In [1]: import numpy as np

In [2]: import numpy.linalg as la

In [3]: np.set_printoptions(precision=3, suppress=True, linewidth=140, floatmode="fixed")

In [4]: def tidy(a):
   ...:     return np.round(a, 3) + 0
   ...: 

In [5]: J = np.load("data.npy")

In [6]: J
Out[6]: 
array([[1, 0, 0, 0],
       [3, 1, 0, 0],
       [0, 4, 1, 0],
       [1, 1, 3, 1]])

In [7]: # triangular

In [8]: tidy(np.abs(la.svd(J)[2][-1]))
Out[8]: array([0.025, 0.082, 0.332, 0.939])

In [9]: [round(float(x), 3) for x in la.svd(J, compute_uv=False)[:3]]
Out[9]: [4.925, 3.036, 2.554]

In [10]: rng = np.random.default_rng(43)

In [11]: labels = rng.permutation(4)

In [12]: Y = J[:, labels] * rng.choice([-1, 1], 4)

In [13]: Y
Out[13]: 
array([[ 0,  0, -1,  0],
       [-1,  0, -3,  0],
       [-4,  1,  0,  0],
       [-1,  3, -1, -1]])

In [14]: left, _, VT = la.svd(J.T @ Y)

In [15]: tidy(left @ VT)
Out[15]: 
array([[ 0.000,  0.000, -1.000,  0.000],
       [-1.000,  0.000,  0.000,  0.000],
       [ 0.000,  1.000,  0.000,  0.000],
       [ 0.000,  0.000,  0.000, -1.000]])

In [16]: labels
Out[16]: array([1, 2, 0, 3])

In [17]: [round(float(x), 3) for x in la.svd(Y, compute_uv=False)[:3]]
Out[17]: [4.925, 3.036, 2.554]

In [18]: la.matrix_rank(Y, rtol=0.1)
Out[18]: np.int64(3)

In [19]: tidy(la.norm(Y, 2) / la.norm(Y))
Out[19]: np.float64(0.779)

In [20]: np.argsort(-la.norm(Y, axis=0).round(6), kind="stable")[:3]
Out[20]: array([0, 2, 1])

In [21]: tidy(la.det(2 * J)), tidy(la.det(J))
Out[21]: (np.float64(16.0), np.float64(1.0))

In [22]: tidy(la.eigvals(J).sum().real)
Out[22]: np.float64(4.0)

In [23]: tidy(la.det(J.T))
Out[23]: np.float64(1.0)

In [24]: la.matrix_power(J - np.diag(np.diag(J)), 4)
Out[24]: 
array([[0, 0, 0, 0],
       [0, 0, 0, 0],
       [0, 0, 0, 0],
       [0, 0, 0, 0]])

In [25]: data = np.loadtxt("dump.csv", delimiter=",")

In [26]: tidy(data)
Out[26]: 
array([[-0.819, -0.404,  0.408, -0.014],
       [ 0.563, -0.606,  0.535,  0.172],
       [ 0.102, -0.219, -0.045, -0.969],
       [-0.051, -0.649, -0.738,  0.176]])

In [27]: q, evecs = la.qr(data[:, :3])[0], la.qr(data[:, 3:])[0]

In [28]: sigma = la.svd(q.T @ evecs, compute_uv=False)

In [29]: tidy(np.degrees(np.arccos(sigma.clip(0, 1))))
Out[29]: array([90.000])

In [30]: tidy(la.norm(q @ q.T - evecs @ evecs.T, 2))
Out[30]: np.float64(1.0)

In [31]: (sigma > 0.9).sum()
Out[31]: np.int64(0)

In [32]: tidy(sigma)
Out[32]: array([0.000])

In [33]: labels = rng.integers(0, 3, 4)

In [34]: E = (labels[:, None] == labels) * -1 + np.eye(4)

In [35]: E
Out[35]: 
array([[ 0.000,  0.000,  0.000, -1.000],
       [ 0.000,  0.000, -1.000,  0.000],
       [ 0.000, -1.000,  0.000,  0.000],
       [-1.000,  0.000,  0.000,  0.000]])

In [36]: evals, evecs = la.eigh(E)

In [37]: tidy(evecs.T @ E @ evecs)
Out[37]: 
array([[-1.000,  0.000,  0.000,  0.000],
       [ 0.000, -1.000,  0.000,  0.000],
       [ 0.000,  0.000,  1.000,  0.000],
       [ 0.000,  0.000,  0.000,  1.000]])

In [38]: tidy(evecs.T @ evecs)
Out[38]: 
array([[1.000, 0.000, 0.000, 0.000],
       [0.000, 1.000, 0.000, 0.000],
       [0.000, 0.000, 1.000, 0.000],
       [0.000, 0.000, 0.000, 1.000]])

In [39]: tidy(evecs @ np.diag(evals) @ evecs.T)
Out[39]: 
array([[ 0.000,  0.000,  0.000, -1.000],
       [ 0.000,  0.000, -1.000,  0.000],
       [ 0.000, -1.000,  0.000,  0.000],
       [-1.000,  0.000,  0.000,  0.000]])

In [40]: evals.sum(), np.trace(E)
Out[40]: (np.float64(0.0), np.float64(0.0))

In [41]: q, _ = la.qr(np.array([[-0.7, -1.1, 1.9], [0.6, -0.2, 0.2], [0.4, -0.5, -1.0]]))

In [42]: F = q[:, :2]

In [43]: tidy(F)
Out[43]: 
array([[-0.697, -0.691],
       [ 0.597, -0.410],
       [ 0.398, -0.595]])

In [44]: x = np.array([0, 1])

In [45]: target = F @ x

In [46]: tidy(la.lstsq(F, target)[0])
Out[46]: array([0.000, 1.000])

In [47]: tidy(la.solve(F.T @ F, F.T @ target))
Out[47]: array([0.000, 1.000])

In [48]: try:
    ...:     la.solve(F, target)
    ...: except la.LinAlgError as e:
    ...:     print(e)
    ...: 
Last 2 dimensions of the array must be square

In [49]: target = target + 0.05 * rng.normal(size=3)

In [50]: tidy(target)
Out[50]: array([-0.691, -0.400, -0.634])

In [51]: beta, *_ = la.lstsq(F, target)

In [52]: tidy(beta)
Out[52]: array([-0.010,  1.019])

In [53]: [round(float(la.norm(la.solve(F.T @ F + lam * np.eye(2), F.T @ target))), 2) for lam in (0, 1, 10, 100)]
Out[53]: [1.02, 0.51, 0.09, 0.01]

In [54]: tidy(F[:, 0] @ F[:, 1])
Out[54]: np.float64(0.0)

In [55]: tidy(la.pinv(F))
Out[55]: 
array([[-0.697,  0.597,  0.398],
       [-0.691, -0.410, -0.595]])

In [56]: tidy(la.norm(F, axis=0))
Out[56]: array([1.000, 1.000])

In [57]: Y = F + rng.integers(-2, 3, (3, 1)) @ rng.integers(-2, 3, (1, 2))

In [58]: tidy(Y)
Out[58]: 
array([[ 1.303, -2.691],
       [-1.403,  1.590],
       [ 0.398, -0.595]])

In [59]: Y - F
Out[59]: 
array([[ 2.000, -2.000],
       [-2.000,  2.000],
       [ 0.000,  0.000]])

In [60]: tidy(la.svd(Y - F, compute_uv=False))
Out[60]: array([4.000, 0.000])

In [61]: la.matrix_rank(Y - F, tol=1e-8)
Out[61]: np.int64(1)

In [62]: arr = np.loadtxt("w.csv", delimiter=",")

In [63]: arr
Out[63]: 
array([[2.000, 0.000, 0.000],
       [0.000, 1.000, 0.000]])

In [64]: u, g = arr[1], arr[0]

In [65]: u @ u
Out[65]: np.float64(1.0)

In [66]: pr = (u @ g) / (u @ u) * u

In [67]: np.outer(u, g)
Out[67]: 
array([[0.000, 0.000, 0.000],
       [2.000, 0.000, 0.000],
       [0.000, 0.000, 0.000]])

In [68]: def softmax(z):
    ...:     e = np.exp(z - z.max(axis=-1, keepdims=True))
    ...:     return e / e.sum(axis=-1, keepdims=True)
    ...: 

In [69]: tidy(softmax(arr).sum(axis=1))
Out[69]: array([1.000, 1.000])

In [70]: tidy(softmax(arr[0]))
Out[70]: array([0.787, 0.107, 0.107])

In [71]: tidy(softmax(arr[0] + 2))
Out[71]: array([0.787, 0.107, 0.107])

In [72]: att = arr @ arr.T / np.sqrt(3)

In [73]: tidy(softmax(att)[0] @ arr)
Out[73]: array([1.819, 0.090, 0.000])

In [74]: tidy(softmax(att + np.triu(np.full(att.shape, -np.inf), 1)))
Out[74]: 
array([[1.000, 0.000],
       [0.360, 0.640]])

In [75]: tidy(softmax(att))
Out[75]: 
array([[0.910, 0.090],
       [0.360, 0.640]])

In [76]: softmax(att).round(6).argmax(axis=1)
Out[76]: array([0, 1])

In [77]: cent = np.sign(np.array([[4, 4, 4, 2], [2, 3, 1, 0], [4, 4, 4, 0], [1, 3, 1, 2]]))

In [78]: Y = (np.tril(cent, -1) + np.eye(4)) @ (np.triu(cent, 1) + np.eye(4))

In [79]: evals = np.array([0, 2, 2, 5])

In [80]: W0 = np.rint(Y * evals @ la.inv(Y)) + 0

In [81]: W0
Out[81]: 
array([[-2.000,  2.000, -5.000,  5.000],
       [-4.000,  4.000, -5.000,  5.000],
       [-4.000,  2.000, -3.000,  5.000],
       [-4.000,  2.000, -8.000, 10.000]])

In [82]: np.argsort(-la.norm(W0, axis=0).round(6), kind="stable")[:3]
Out[82]: array([3, 2, 0])

In [83]: [round(float(x), 3) for x in la.svd(W0, compute_uv=False)[:3]]
Out[83]: [19.117, 3.04, 1.821]

In [84]: M = np.load("test11.npy")

In [85]: M
Out[85]: 
array([[0, 0, 0, 1],
       [0, 0, 0, 1],
       [0, 0, 0, 1],
       [1, 1, 1, 0]])

In [86]: # null space of dimension 2

In [87]: np.abs(np.diag(la.qr(M)[1])) > 1e-9
Out[87]: array([ True, False, False,  True])

In [88]: tidy(np.trace(la.pinv(M) @ M))
Out[88]: np.float64(2.0)

In [89]: np.allclose(M[:-1].T @ la.lstsq(M[:-1].T, M[-1])[0], M[-1])
Out[89]: False

In [90]: np.unique(M.round(6), axis=0).shape
Out[90]: (2, 4)

In [91]: la.lstsq(M[:-1].T, M[-1])[2]
Out[91]: np.int32(1)

In [92]: tidy(M @ la.pinv(M) @ M)
Out[92]: 
array([[0.000, 0.000, 0.000, 1.000],
       [0.000, 0.000, 0.000, 1.000],
       [0.000, 0.000, 0.000, 1.000],
       [1.000, 1.000, 1.000, 0.000]])

In [93]: m1 = np.load("layer18.npy")

In [94]: m1
Out[94]: 
array([[ 0.100, -0.010],
       [-0.100,  0.010],
       [-0.100,  0.010]])

In [95]: evals, evecs = la.eigh(M)

In [96]: tidy(evals)
Out[96]: array([-1.732,  0.000,  0.000,  1.732])

In [97]: tidy(la.svd(M, compute_uv=False))
Out[97]: array([1.732, 1.732, 0.000, 0.000])

In [98]: tidy(evecs @ np.diag(evals) @ evecs.T)
Out[98]: 
array([[0.000, 0.000, 0.000, 1.000],
       [0.000, 0.000, 0.000, 1.000],
       [0.000, 0.000, 0.000, 1.000],
       [1.000, 1.000, 1.000, 0.000]])

In [99]: (evals > 1e-8).sum(), (evals < -1e-8).sum()
Out[99]: (np.int64(1), np.int64(1))

In [100]: tidy(np.abs(evecs[:, -1]))
Out[100]: array([0.408, 0.408, 0.408, 0.707])
